$ python3 -q
>>> import numpy as np
>>> from numpy import linalg as LA
>>> np.set_printoptions(precision=3, suppress=True, linewidth=120, floatmode="fixed")
>>> def rd(a):
...     return np.round(a, 3) + 0
... 
>>> mat = np.array([[2, 0, 0, 0, 0],
...     [-3, 2, 0, 0, 0],
...     [-1, -3, 1, 0, 0],
...     [1, -1, 2, -1, 0],
...     [-2, -3, 3, 1, 3]])
>>> q, evecs = LA.qr(mat[:, :2])[0], LA.qr(mat[:, 2:])[0]
>>> sig = LA.svd(q.T @ evecs, compute_uv=False)
>>> print(rd(sig))
[0.979 0.347]
>>> print(rd(LA.norm(q @ q.T - evecs @ evecs.T, 2)))
1.0
>>> print(rd(np.degrees(np.arccos(sig.clip(0, 1)))))
[11.828 69.685]
>>> f = np.array([2, -1, 2, -2, 2])
>>> out = mat + np.outer(f, np.eye(5)[2])
>>> print(LA.matrix_rank(out - mat))
1
>>> print(LA.matrix_rank(LA.inv(out) - LA.inv(mat), tol=1e-8))
1
>>> f, g = mat[0], mat[3]
>>> print(f @ f)
4
>>> print(f @ g)
2
>>> pr = (f @ g) / (f @ f) * f
>>> print(pr)
[1.000 0.000 0.000 0.000 0.000]
>>> print(LA.matrix_rank(np.outer(f, g)))
1
>>> print(np.outer(f, g))
[[ 2 -2  4 -2  0]
 [ 0  0  0  0  0]
 [ 0  0  0  0  0]
 [ 0  0  0  0  0]
 [ 0  0  0  0  0]]
>>> data = np.load("w.npy")
>>> print(data)
[[ 1.300 -2.111 -0.900  1.500  0.700  0.300 -1.000]
 [ 1.400  3.033 -0.100 -2.300 -1.000 -0.200  1.100]
 [ 0.300 -0.626  1.800  0.500  0.200 -1.500  2.600]
 [-1.000  0.019 -0.200  0.700  0.000  1.300 -1.100]
 [ 0.500 -1.216  0.400 -0.900  0.400  0.500 -0.600]
 [ 0.100 -0.617 -0.100  1.400  0.200 -0.100 -0.400]
 [-1.300 -1.708 -1.200  1.000  0.600  0.800 -1.700]
 [-0.500 -0.018  0.600  1.000  0.000 -0.300  0.800]
 [-0.500 -5.494  0.700 -1.500  1.800  0.700  0.700]
 [-0.400 -0.958  1.400 -1.200  0.300 -0.100  0.300]
 [ 0.200  2.696  1.300  0.100 -0.900 -0.300  0.000]
 [ 0.500  2.355  0.100  0.000 -0.800  2.400 -0.400]
 [ 0.100  0.602  0.000  0.800 -0.200 -1.000 -0.400]
 [-0.100  3.347  1.300  0.500 -1.100  0.800  1.200]
 [ 0.400 -1.562  1.400 -1.800  0.500 -1.100 -2.000]
 [ 0.200 -0.383  0.300 -2.400  0.100  0.900  0.800]
 [-0.600 -0.196 -1.800  0.400  0.100 -0.600 -0.300]
 [-0.500 -0.565  0.900 -1.600  0.200  0.000 -0.600]
 [-0.600 -4.163  0.400  2.300  1.400  1.200  1.000]
 [-0.600  1.555  0.200 -1.100 -0.500 -1.200 -0.600]
 [-0.400  0.507  2.600  1.200 -0.200  1.000 -0.800]
 [ 0.400  3.797 -1.100 -0.500 -1.300  0.000 -0.300]
 [-0.600  0.624  0.100 -1.800 -0.200 -0.200  0.600]
 [-1.100 -1.147  0.400  1.000  0.400 -1.700  1.300]
 [-0.300 -0.365  0.300 -1.600  0.100 -1.600  1.200]
 [ 2.600  4.855  0.900 -0.400 -1.600  0.300 -1.700]
 [-0.600 -3.003 -0.200 -0.800  1.000 -1.300  0.300]
 [ 1.300 -1.168 -1.000 -0.300  0.400  0.600  1.200]
 [ 0.900 -2.367 -0.600  0.100  0.800  0.900 -0.500]
 [ 1.700  0.040 -0.500  1.200  0.000  0.800  0.900]
 [-1.300 -2.003  0.200 -0.100  0.700  0.200  0.100]
 [ 0.800  0.003 -0.100 -0.200  0.000 -1.700 -0.300]
 [-0.100 -3.876 -0.900  1.800  1.300 -1.600  0.500]
 [-0.900  2.762 -0.500  0.600 -0.900  0.500  0.200]
 [ 2.300  0.237 -0.800  1.700 -0.100 -0.800 -0.700]
 [-0.500 -4.533 -0.800  0.300  1.500 -0.300 -0.900]]
>>> Xs = data - data.mean(axis=0)
>>> Uu, sig, VT = LA.svd(Xs, full_matrices=False)
>>> print(rd(Xs.mean(axis=0)))
[0.000 0.000 0.000 0.000 0.000 0.000 0.000]
>>> print(rd((sig ** 2).sum() ** 2 / (sig ** 4).sum()))
2.816
>>> print(rd(VT[0] * np.sign(VT[0, np.abs(VT[0]).argmax()])))
[ 0.140  0.931  0.065 -0.095 -0.310  0.047 -0.031]
>>> Xs = data - data.mean(axis=0)
>>> evecs = LA.svd(Xs)[2][:6]
>>> out = Xs - Xs @ evecs.T @ evecs
>>> print(LA.norm(out, axis=1).round(6).argmax())
21
>>> print(rd(out.std(axis=0)))
[0.000 0.005 0.000 0.000 0.014 0.000 0.000]
>>> m1 = np.array([[19, -4, 19, 19, 20, 26, -13],
...     [-4, 39, -24, 0, 11, -8, -1],
...     [19, -24, 34, 10, 14, 23, -4],
...     [19, 0, 10, 30, 18, 33, -24],
...     [20, 11, 14, 18, 39, 12, -15],
...     [26, -8, 23, 33, 12, 54, -21],
...     [-13, -1, -4, -24, -15, -21, 21]])
>>> rk = LA.matrix_rank(m1)
>>> print(rk)
4
>>> null = LA.svd(m1)[2][rk:].T
>>> print([int(LA.matrix_rank(np.delete(m1, i, axis=0))) for i in range(7)])
[4, 4, 4, 4, 4, 4, 4]
>>> print([int(LA.matrix_rank(m1[:i])) for i in range(1, len(m1) + 1)])
[1, 2, 3, 4, 4, 4, 4]
>>> print(LA.matrix_rank(m1.T @ m1), LA.matrix_rank(m1 @ m1.T))
4 4
>>> print(np.allclose(m1 @ null, 0))
True
>>> print(rd(m1 @ null))
[[0.000 0.000 0.000]
 [0.000 0.000 0.000]
 [0.000 0.000 0.000]
 [0.000 0.000 0.000]
 [0.000 0.000 0.000]
 [0.000 0.000 0.000]
 [0.000 0.000 0.000]]
>>> out = m1 / np.sqrt((m1 ** 2).mean(axis=1, keepdims=True))
>>> print(LA.matrix_rank(out) == LA.matrix_rank(m1))
True
>>> print(LA.matrix_rank(m1 - m1.mean(axis=1, keepdims=True)))
4
>>> print(rd(out[6]))
[-0.796 -0.061 -0.245 -1.469 -0.918 -1.285  1.285]
>>> arr = np.loadtxt("case3.csv", delimiter=",")
>>> print(arr)
[[ 0.440  4.350  0.140  2.320 -3.950  0.030  1.830 -1.570]
 [-0.560 -0.620 -0.100  0.540 -2.100  0.040 -0.260 -1.780]
 [ 0.520 -0.700 -0.890 -1.020 -2.360  1.740  0.990 -1.130]
 [ 1.060 -1.710 -0.160 -2.030  4.790  0.670 -0.710  3.260]
 [ 1.240 -1.880 -0.850 -1.560  0.460  2.140 -0.090  0.550]]
>>> f, g = arr[0], arr[1]
>>> print(rd(f @ g))
8.91
>>> print(rd(f @ f))
45.935
>>> pr = (f @ g) / (f @ f) * f
>>> print(rd(pr))
[ 0.085  0.844  0.027  0.450 -0.766  0.006  0.355 -0.305]
>>> print(rd(LA.norm(f + g) ** 2 + LA.norm(f - g) ** 2))
109.165
>>> rk = LA.matrix_rank(arr)
>>> print(rk)
4
>>> null = LA.svd(arr)[2][rk:].T
>>> print(np.allclose(arr @ null, 0))
True
>>> print(rd(arr @ null))
[[0.000 0.000 0.000 0.000]
 [0.000 0.000 0.000 0.000]
 [0.000 0.000 0.000 0.000]
 [0.000 0.000 0.000 0.000]
 [0.000 0.000 0.000 0.000]]
>>> print([int(LA.matrix_rank(arr[:, :j + 1])) for j in range(8)])
[1, 2, 3, 4, 4, 4, 4, 4]
>>> print([int(LA.matrix_rank(np.delete(arr, i, axis=0))) for i in range(5)])
[4, 4, 4, 4, 4]
>>> print(null.shape)
(8, 4)
>>> x0 = np.array([5, -5, -6, 8, 7, -7, 5, 6])
>>> a = np.maximum(arr @ x0, 0)
>>> print(rd(np.tanh(arr @ x0)))
[-1.000 -1.000 -1.000  1.000 -0.598]
>>> print(arr * (a > 1e-9)[:, None])
[[ 0.000  0.000  0.000  0.000 -0.000  0.000  0.000 -0.000]
 [-0.000 -0.000 -0.000  0.000 -0.000  0.000 -0.000 -0.000]
 [ 0.000 -0.000 -0.000 -0.000 -0.000  0.000  0.000 -0.000]
 [ 1.060 -1.710 -0.160 -2.030  4.790  0.670 -0.710  3.260]
 [ 0.000 -0.000 -0.000 -0.000  0.000  0.000 -0.000  0.000]]
>>> print(a)
[ 0.000  0.000  0.000 43.420  0.000]
>>> print(np.flatnonzero(a > 1e-9))
[3]
>>> print(rd(np.maximum(arr @ x0, 0) - np.maximum(-arr @ x0, 0)))
[-29.960 -21.740 -27.250  43.420  -0.690]
>>> print(np.maximum(arr @ (3 * x0), 0))
[  0.000   0.000   0.000 130.260   0.000]
>>> Uu, sig, VT = LA.svd(arr)
>>> evecs = VT[:(sig > 1e-8).sum()]
>>> rng = np.random.default_rng(67)
>>> x0 = arr[0] + -3 * arr[4] + rng.integers(2) * np.eye(8)[5]
>>> print(rd(x0))
[-3.280  9.990  2.690  7.000 -5.330 -5.390  2.100 -3.220]
>>> print(LA.matrix_rank(np.vstack([arr, x0])))
5
>>> print(rd(np.diag(evecs.T @ evecs)))
[0.434 0.740 0.082 0.616 0.665 0.572 0.520 0.373]
>>> E = (rng.random((10, 10)) < 0.3) + np.eye(10)
>>> E /= E.sum(axis=1, keepdims=True)
>>> print(rd(E))
[[0.400 0.000 0.200 0.000 0.000 0.000 0.000 0.200 0.000 0.200]
 [0.333 0.333 0.000 0.000 0.000 0.000 0.000 0.333 0.000 0.000]
 [0.200 0.000 0.200 0.200 0.000 0.000 0.200 0.200 0.000 0.000]
 [0.000 0.250 0.250 0.250 0.000 0.000 0.000 0.000 0.250 0.000]
 [0.000 0.000 0.000 0.000 0.250 0.250 0.000 0.250 0.250 0.000]
 [0.143 0.143 0.143 0.000 0.000 0.286 0.143 0.143 0.000 0.000]
 [0.000 0.000 0.200 0.200 0.000 0.200 0.400 0.000 0.000 0.000]
 [0.000 0.200 0.000 0.200 0.200 0.000 0.200 0.200 0.000 0.000]
 [0.000 0.250 0.000 0.250 0.000 0.250 0.000 0.000 0.250 0.000]
 [0.000 0.000 0.333 0.000 0.000 0.000 0.333 0.000 0.000 0.333]]
>>> print(rd(E - E[0]))
[[ 0.000  0.000  0.000  0.000  0.000  0.000  0.000  0.000  0.000  0.000]
 [-0.067  0.333 -0.200  0.000  0.000  0.000  0.000  0.133  0.000 -0.200]
 [-0.200  0.000  0.000  0.200  0.000  0.000  0.200  0.000  0.000 -0.200]
 [-0.400  0.250  0.050  0.250  0.000  0.000  0.000 -0.200  0.250 -0.200]
 [-0.400  0.000 -0.200  0.000  0.250  0.250  0.000  0.050  0.250 -0.200]
 [-0.257  0.143 -0.057  0.000  0.000  0.286  0.143 -0.057  0.000 -0.200]
 [-0.400  0.000  0.000  0.200  0.000  0.200  0.400 -0.200  0.000 -0.200]
 [-0.400  0.200 -0.200  0.200  0.200  0.000  0.200  0.000  0.000 -0.200]
 [-0.400  0.250 -0.200  0.250  0.000  0.250  0.000 -0.200  0.250 -0.200]
 [-0.400  0.000  0.133  0.000  0.000  0.000  0.333 -0.200  0.000  0.133]]
>>> print(np.abs(E).max())
0.4
>>> print(E.shape)
(10, 10)
>>> print(E.sum(axis=1))
[1.000 1.000 1.000 1.000 1.000 1.000 1.000 1.000 1.000 1.000]
>>> print(LA.matrix_rank(E))
10
>>> W0 = np.load("m.npy")
>>> print(W0)
[[-41   2  -2   1   0   1   0  -2]
 [ -1 -19   1  -2  -1   0  -1   2]
 [  2   1 -38  -1  -2   0   0  -2]
 [  0   2   1   0   0   1  -2   1]
 [ -1  -2   0   1  -1  -2   1   2]
 [  1   2   1   2   0   2   1   2]
 [ -1  -1   0  -2  -1  -2  39   1]
 [ -2  -1   1  -2  -1   1   1  -1]]
>>> out = W0 + rng.integers(-2, 3, (8, 4)) @ rng.integers(-2, 3, (4, 8))
>>> print(out)
[[-38   1  -4   0   2   5   2  -2]
 [  4 -23  -1 -10   1  -2   2  -2]
 [  4   0 -40   2   0   6   3   0]
 [ -2  -2   5  -2   8   9   2  -7]
 [  2  -7  -2   3   3   4   8   2]
 [  9   2  -7   1  -6  -4   2  10]
 [ -1   7  -4   5 -11  -8  32  13]
 [ -4   0   1   4  -3   1   1   3]]
>>> print(np.abs(out - W0).sum(axis=1))
[15 30 21 40 29 38 54 15]
